>>> import numpy as np
>>> from numpy import linalg as LA
>>> np.set_printoptions(precision=3, suppress=True, linewidth=140, sign=" ")
>>> data = np.loadtxt("case3.csv", delimiter=",")
>>> print(data)
[[ 0.9    1.3    4.     0.1  ]
 [ 0.398 -0.317  2.045  1.104]
 [ 0.4   -0.3    2.     1.1  ]]
>>> out = data / np.sqrt((data ** 2).mean(axis=1, keepdims=True))
>>> print(data - data.mean(axis=1, keepdims=True))
[[-0.675 -0.275  2.425 -1.475]
 [-0.409 -1.125  1.237  0.297]
 [-0.4   -1.1    1.2    0.3  ]]
>>> print(LA.cond(data) > 100)
True
>>> print(np.argsort(-LA.norm(data, axis=0).round(6), kind="stable")[:3])
[ 2  3  1]
>>> print([round(float(x), 3) for x in LA.svd(data, compute_uv=False)[:3]])
[5.189, 1.643, 0.016]
>>> Uu, sigma, Vh = LA.svd(data)
>>> print(sigma)
[ 5.189  1.643  0.016]
>>> print(np.argmax(sigma[:-1] / (sigma[1:] + 1e-6)) + 1)
2
>>> out = Uu[:, :2] @ np.diag(sigma[:2]) @ Vh[:2]
>>> print(LA.matrix_rank(data, rtol=0.05))
2
>>> print(LA.matrix_rank(out))
2
>>> print(out)
[[ 0.9    1.3    4.     0.1  ]
 [ 0.403 -0.31   2.041  1.111]
 [ 0.395 -0.307  2.004  1.093]]
>>> gram = data.T @ data
>>> print(np.round(LA.eigvalsh(gram)[::-1], 3) + 0)
[ 26.93    2.699   0.      0.   ]
>>> print((data @ data.T).shape)
(3, 3)
>>> print(np.round(np.trace(gram), 3), round(float((data ** 2).sum()), 3))
29.63 29.63
>>> print(LA.matrix_rank(gram))
3
>>> out = data / LA.norm(data, axis=1, keepdims=True)
>>> gram = out @ out.T
>>> print(np.argwhere(np.triu(np.abs(gram) > 0.95, 1)))
[[ 1  2]]
>>> print(np.round(np.degrees(np.arccos(np.clip(gram[2, 0], -1, 1))), 3))
36.512
>>> print((gram - 2 * np.eye(3)).round(6).argmax(axis=1))
[ 1  2  1]
>>> print(gram[2])
[ 0.804  1.     1.   ]
>>> print((np.abs(gram) > 0.9).astype(int))
[[ 1  0  0]
 [ 0  1  1]
 [ 0  1  1]]
